>>> import numpy as np
>>> np.set_printoptions(suppress=True, linewidth=160)
>>> F = np.array([[7, -3, 2, 3, 0],
...     [4, 46, -5, 3, -5],
...     [-1, -2, 42, -2, -4],
...     [-3, 1, 2, 23, -1],
...     [2, 0, 4, 3, -48]])
>>> print(np.kron(np.eye(2, dtype=int), F))
[[  7  -3   2   3   0   0   0   0   0   0]
 [  4  46  -5   3  -5   0   0   0   0   0]
 [ -1  -2  42  -2  -4   0   0   0   0   0]
 [ -3   1   2  23  -1   0   0   0   0   0]
 [  2   0   4   3 -48   0   0   0   0   0]
 [  0   0   0   0   0   7  -3   2   3   0]
 [  0   0   0   0   0   4  46  -5   3  -5]
 [  0   0   0   0   0  -1  -2  42  -2  -4]
 [  0   0   0   0   0  -3   1   2  23  -1]
 [  0   0   0   0   0   2   0   4   3 -48]]
>>> print(np.round(np.linalg.eigvals(F).sum().real, 1))
70.0
>>> np.einsum("ij,ji->", F, F)
np.int64(6696)
>>> Y = np.array([[8, 5, 3], [3, 9, 6], [3, 0, 8], [1, 4, 1], [9, 7, 9]])
>>> np.einsum("ij->j", F)
array([  9,  42,  45,  30, -58])
>>> np.einsum("ij,ij->i", F, F)
array([  71, 2191, 1789,  544, 2333])
>>> Y = F / np.sqrt((F ** 2).mean(axis=1, keepdims=True))
>>> np.linalg.matrix_rank(Y) == np.linalg.matrix_rank(F)
np.True_
>>> Y = F[0, 0] * F[1:] - np.outer(F[1:, 0], F[0])
>>> print(Y)
[[   0  334  -43    9  -35]
 [   0  -17  296  -11  -28]
 [   0   -2   20  170   -7]
 [   0    6   24   15 -336]]
>>> np.linalg.matrix_rank(Y), np.linalg.matrix_rank(F)
(np.int64(4), np.int64(5))
>>> np.round(F[:, 0] / F[0, 0], 1)
array([ 1. ,  0.6, -0.1, -0.4,  0.3])
>>> np.flatnonzero(~Y.round(6).any(axis=1))
array([], dtype=int64)
>>> K = np.loadtxt("data.csv", delimiter=",")
>>> K
array([[ 2.3,  3. ,  2. , -2. ],
       [-2. , -1.7,  3. ,  1. ],
       [-3. , -1. ,  2.3,  1. ],
       [ 2. ,  3. ,  2. , -1.7]])
>>> vec = np.array([6, -1, -6, 6])
>>> target = K @ vec
>>> b, lr = np.zeros(4), 1 / np.linalg.norm(K, 2) ** 2
>>> for i in range(60):
...     b -= lr * K.T @ (K @ b - target)
...     if i % 10 == 0: print(i, round(np.linalg.norm(K @ b - target), 1))
... 
0 19.9
10 2.8
20 2.4
30 2.1
40 1.8
50 1.5
>>> print(b.round(1))
[ 3.8 -2.4 -6.7  0.5]
>>> np.round(np.poly(K), 1)
array([ 1. , -1.2,  6.5, 14.3, -4.9])
>>> round(float(np.linalg.eigvals(K).sum().real), 1)
1.2
>>> np.round(np.einsum("ii->", K), 1)
np.float64(1.2)
>>> round(float(np.linalg.det(K.T)), 1)
-4.9
>>> np.kron(np.eye(2, dtype=int), K)
array([[ 2.3,  3. ,  2. , -2. ,  0. ,  0. ,  0. , -0. ],
       [-2. , -1.7,  3. ,  1. , -0. , -0. ,  0. ,  0. ],
       [-3. , -1. ,  2.3,  1. , -0. , -0. ,  0. ,  0. ],
       [ 2. ,  3. ,  2. , -1.7,  0. ,  0. ,  0. , -0. ],
       [ 0. ,  0. ,  0. , -0. ,  2.3,  3. ,  2. , -2. ],
       [-0. , -0. ,  0. ,  0. , -2. , -1.7,  3. ,  1. ],
       [-0. , -0. ,  0. ,  0. , -3. , -1. ,  2.3,  1. ],
       [ 0. ,  0. ,  0. , -0. ,  2. ,  3. ,  2. , -1.7]])
>>> np.round(np.linalg.eigvals(K), 1)
array([ 1.2+2.9j,  1.2-2.9j,  0.3+0.j , -1.6+0.j ])
>>> r0 = np.array([5, 2, 3, 2])
>>> Y = K + np.outer(r0, np.eye(4)[0])
>>> round(float(np.linalg.det(Y) / np.linalg.det(K)), 1), round(1 + np.linalg.solve(K, r0)[0], 1)
(-3.2, np.float64(-3.2))
>>> Y
array([[ 7.3,  3. ,  2. , -2. ],
       [ 0. , -1.7,  3. ,  1. ],
       [ 0. , -1. ,  2.3,  1. ],
       [ 4. ,  3. ,  2. , -1.7]])
>>> hat = np.triu(np.array([[-1, 3, 1, -4], [-2, 4, -2, 4], [-4, 0, 5, -3], [0, -2, -4, 4]]), 1) + np.eye(4)
>>> Y = hat @ K @ np.linalg.inv(hat)
>>> np.round(hat @ K - K @ hat, 1)
array([[-17., -25.,   7.,  14.],
       [ 14.,  20.,   2.,  -1.],
       [ -6.,   0.,  -5.,   4.],
       [  0.,  -6.,   4.,   2.]])
>>> round(float(np.linalg.det(Y)), 1)
-4.9
>>> print(np.linalg.matrix_rank(Y))
4
>>> np.round(np.poly(Y), 1)
array([ 1. , -1.2,  6.5, 14.3, -4.9])
>>> vec = np.array([2, 5, -5, 3])
>>> h1 = np.maximum(K @ vec, 0)
>>> np.round(np.maximum(K @ vec, 0) - np.maximum(-K @ vec, 0), 1)
array([  3.6, -24.5, -19.5,   3.9])
>>> h1.round(1)
array([3.6, 0. , 0. , 3.9])
>>> np.round(np.tanh(K @ vec), 1)
array([ 1., -1., -1.,  1.])
>>> M = np.loadtxt("w.csv", delimiter=",")
>>> M
array([[ 2.,  2.,  1.,  0.,  3.,  0.,  0.,  0.],
       [ 3.,  1.,  1.,  1.,  1.,  0.,  0.,  0.],
       [ 3.,  3.,  1.,  1.,  2.,  0.,  0.,  0.],
       [ 3.,  3.,  2.,  0.,  1.,  0.,  0.,  0.],
       [ 3.,  0.,  2.,  3.,  3.,  0.,  0.,  0.],
       [ 0.,  0.,  0.,  0.,  0., -8., -5., -7.],
       [ 0.,  0.,  0.,  0.,  0., -2.,  2., -7.],
       [ 0.,  0.,  0.,  0.,  0., -4.,  0.,  8.]])
>>> # 2 blocks once reordered
>>> (np.linalg.matrix_power((M != 0) + (M.T != 0) + np.eye(8), 8) > 0).astype(int)
array([[1, 1, 1, 1, 1, 0, 0, 0],
       [1, 1, 1, 1, 1, 0, 0, 0],
       [1, 1, 1, 1, 1, 0, 0, 0],
       [1, 1, 1, 1, 1, 0, 0, 0],
       [1, 1, 1, 1, 1, 0, 0, 0],
       [0, 0, 0, 0, 0, 1, 1, 1],
       [0, 0, 0, 0, 0, 1, 1, 1],
       [0, 0, 0, 0, 0, 1, 1, 1]])
>>> (M != 0).astype(int)
array([[1, 1, 1, 0, 1, 0, 0, 0],
       [1, 1, 1, 1, 1, 0, 0, 0],
       [1, 1, 1, 1, 1, 0, 0, 0],
       [1, 1, 1, 0, 1, 0, 0, 0],
       [1, 0, 1, 1, 1, 0, 0, 0],
       [0, 0, 0, 0, 0, 1, 1, 1],
       [0, 0, 0, 0, 0, 1, 1, 1],
       [0, 0, 0, 0, 0, 1, 0, 1]])
>>> round(float(np.linalg.det(M)), 1)
-17372.0
